$ python -q
>>> import numpy as np
>>> from numpy import linalg as LA
>>> np.set_printoptions(precision=2, suppress=True, linewidth=120, legacy="1.25")
>>> m1 = np.load("dump.npy")
>>> m1
array([[ 0.2, -0.5,  0.9,  0.1, -0.4, -0.5],
       [-0.3, -0.8, -0.5, -1. , -2.2, -0.1],
       [-0.5,  0. ,  2.1,  1.8,  1. ,  0.9],
       [ 0.2, -0.1, -1.9,  1.1, -0.2,  1.4],
       [-1.1,  1. , -0.4, -0.4,  0.3, -1. ]])
>>> f, r1 = m1[4], m1[2]
>>> f @ f
3.62
>>> p = (f @ r1) / (f @ f) * f
>>> (r1 - p) @ f
0.0
>>> round(float(LA.norm(f + r1) ** 2 + LA.norm(f - r1) ** 2), 2)
26.66
>>> r1 - p
array([-0.99,  0.44,  1.92,  1.62,  1.13,  0.46])
>>> def softmax(z):
...     e = np.exp(z - z.max(axis=-1, keepdims=True))
...     return e / e.sum(axis=-1, keepdims=True)
... 
>>> softmax(m1[3])
array([0.12, 0.09, 0.01, 0.3 , 0.08, 0.4 ])
>>> softmax(m1).sum(axis=1)
array([1., 1., 1., 1., 1.])
>>> scores = m1 @ m1.T / np.sqrt(6)
>>> softmax(scores)[3] @ m1
array([ 0.11, -0.11, -1.58,  0.94, -0.26,  1.19])
>>> np.round(softmax(scores + np.triu(np.full(scores.shape, -np.inf), 1)), 2) + 0
array([[1.  , 0.  , 0.  , 0.  , 0.  ],
       [0.08, 0.92, 0.  , 0.  , 0.  ],
       [0.03, 0.  , 0.97, 0.  , 0.  ],
       [0.02, 0.06, 0.03, 0.89, 0.  ],
       [0.11, 0.12, 0.07, 0.08, 0.62]])
>>> softmax(scores).round(6).argmax(axis=1)
array([0, 1, 2, 3, 4])
>>> other = m1 / np.sqrt((m1 ** 2).mean(axis=1, keepdims=True))
>>> other[4]
array([-1.42,  1.29, -0.51, -0.51,  0.39, -1.29])
>>> LA.matrix_rank(m1 - m1.mean(axis=1, keepdims=True))
5
>>> LA.norm(other, axis=1)
array([2.45, 2.45, 2.45, 2.45, 2.45])
>>> other = np.array([[2, -1, -2],
...     [0, -1, 0],
...     [-2, 2, 2],
...     [2, 0, -1],
...     [0, 1, -1],
...     [-1, 1, 0]])
>>> other @ m1
Traceback (most recent call last):
  File "<python-input-23>", line 1, in <module>
    other @ m1
    ~~~~~~^~~~
ValueError: matmul: Input operand 1 has a mismatch in its core dimension 0, with gufunc signature (n?,k),(k,m?)->(n?,m?) (size 5 is different from 3)
>>> np.einsum("ik,kj->ij", m1, other)
array([[-0.7,  1.2,  1.7],
       [-1.5, -2.2,  2.8],
       [-2.5,  6.6,  2.4],
       [ 5. , -2.7, -5.1],
       [-1.2, -1.4,  1.5]])
>>> LA.matrix_rank(np.vstack([m1, other.T]))
6
>>> m1 @ other
array([[-0.7,  1.2,  1.7],
       [-1.5, -2.2,  2.8],
       [-2.5,  6.6,  2.4],
       [ 5. , -2.7, -5.1],
       [-1.2, -1.4,  1.5]])
>>> np.einsum("ij->j", m1)
array([-1.5, -0.4,  0.2,  1.6, -1.5,  0.7])
>>> mat = np.load("block9.npy")
>>> mat
array([[-1,  0,  0],
       [-3,  0,  0],
       [ 1, -1,  2]])
>>> # triangular: eigenvalues sit on the diagonal
>>> np.allclose(mat[:-1].T @ LA.lstsq(mat[:-1].T, mat[-1])[0], mat[-1])
False
>>> round(np.trace(LA.pinv(mat) @ mat), 2)
2.0
>>> np.abs(np.diag(LA.qr(mat)[1])) > 1e-9
array([ True,  True, False])
>>> x0 = np.array([7, -4, 6])
>>> h1 = np.maximum(mat @ x0, 0)
>>> np.tanh(mat @ x0)
array([-1., -1.,  1.])
>>> mat * (h1 > 1e-9)[:, None]
array([[ 0,  0,  0],
       [ 0,  0,  0],
       [ 1, -1,  2]])
>>> np.flatnonzero(h1 > 1e-9)
array([2])
>>> mat.T @ h1
array([ 23, -23,  46])
>>> [round(float(x), 2) for x in LA.svd(mat, compute_uv=False)[:3]]
[3.43, 2.06, 0.0]
>>> LA.matrix_rank(mat, rtol=0.1)
2
>>> np.argsort(-LA.norm(mat, axis=0).round(6), kind="stable")[:3]
array([0, 2, 1])
>>> np.sort(LA.eigvals(mat))
array([-1.,  0.,  2.])
>>> np.prod(np.diag(mat)), np.round(LA.det(mat), 2)
(0, 0.0)
>>> [int(LA.matrix_rank(LA.matrix_power(mat, p))) for p in range(1, 4)]
[2, 2, 2]
>>> LA.matrix_power(mat - np.diag(np.diag(mat)), 3)
array([[0, 0, 0],
       [0, 0, 0],
       [0, 0, 0]])
>>> LA.matrix_rank(mat - mat[0, 0] * np.eye(3))
2
>>> mat @ mat
array([[ 1,  0,  0],
       [ 3,  0,  0],
       [ 4, -2,  4]])
>>> rk = LA.matrix_rank(mat)
>>> rk
2
>>> ns = LA.svd(mat)[2][rk:].T
>>> [int(LA.matrix_rank(np.delete(mat, i, axis=0))) for i in range(3)]
[2, 2, 1]
>>> [int(LA.matrix_rank(mat[:i])) for i in range(1, len(mat) + 1)]
[1, 1, 2]
>>> LA.matrix_rank(mat.T @ mat), LA.matrix_rank(mat @ mat.T)
(2, 2)
>>> ns.shape
(3, 1)
>>> np.allclose(mat @ ns, 0)
True
>>> X = np.load("a.npy")
>>> X
array([[0, 1, 1, 3],
       [1, 4, 3, 3],
       [1, 3, 4, 0],
       [3, 3, 0, 2]])
>>> x0 = np.array([-1, -1, -3, -2])
>>> target = X @ x0
>>> target
array([-10, -20, -16, -10])
>>> LA.solve(X, target + X[:, 3])
array([-1., -1., -3., -1.])
>>> LA.solve(X, 3 * target)
array([-3., -3., -9., -6.])
>>> x0 = np.array([-1, 3, -2, 2])
>>> X @ np.ones(4)
array([ 5., 11.,  8.,  8.])
>>> X @ (2 * x0)
array([14, 22,  0, 20])
>>> X @ np.eye(4)[0]
array([0., 1., 1., 3.])
>>> rng = np.random.default_rng(852378)
>>> lab = rng.permutation(4)
>>> other = X[:, lab] * rng.choice([-1, 1], 4)
>>> other
array([[ 0,  3, -1, -1],
       [-1,  3, -4, -3],
       [-1,  0, -3, -4],
       [-3,  2, -3,  0]])
>>> U, _, VT = LA.svd(X.T @ other)
>>> lab
array([0, 3, 1, 2])
>>> np.trace(mat)
1
>>> (mat - mat.T) / 2
array([[ 0. ,  1.5, -0.5],
       [-1.5,  0. ,  0.5],
       [ 0.5, -0.5,  0. ]])
>>> (mat + mat.T) / 2
array([[-1. , -1.5,  0.5],
       [-1.5,  0. , -0.5],
       [ 0.5, -0.5,  2. ]])
>>> mat @ mat
array([[ 1,  0,  0],
       [ 3,  0,  0],
       [ 4, -2,  4]])
>>> ev, evecs = LA.eigvalsh(X)
Traceback (most recent call last):
  File "<python-input-78>", line 1, in <module>
    ev, evecs = LA.eigvalsh(X)
    ^^^^^^^^^
ValueError: too many values to unpack (expected 2)
>>> ev, evecs = LA.eigh(X)
>>> np.abs(evecs[:, -1])
array([0.29, 0.68, 0.51, 0.44])
>>> round(ev.sum(), 2), np.trace(X)
(10.0, 10)
>>> ev
array([-2.65,  0.49,  3.55,  8.61])
>>> np.round(evecs @ np.diag(ev) @ evecs.T, 2) + 0
array([[0., 1., 1., 3.],
       [1., 4., 3., 3.],
       [1., 3., 4., 0.],
       [3., 3., 0., 2.]])
>>> np.round(evecs.T @ X @ evecs, 2) + 0
array([[-2.65,  0.  ,  0.  ,  0.  ],
       [ 0.  ,  0.49,  0.  ,  0.  ],
       [ 0.  ,  0.  ,  3.55,  0.  ],
       [ 0.  ,  0.  ,  0.  ,  8.61]])
>>> np.abs(evecs[:, -1]).round(6).argmax()
1
>>> LA.eigvalsh(X + -2 * np.eye(4))
array([-4.65, -1.51,  1.55,  6.61])
>>> np.round(evecs.T @ evecs, 2) + 0
array([[1., 0., 0., 0.],
       [0., 1., 0., 0.],
       [0., 0., 1., 0.],
       [0., 0., 0., 1.]])
>>> LA.svd(X, compute_uv=False)
array([8.61, 3.55, 2.65, 0.49])
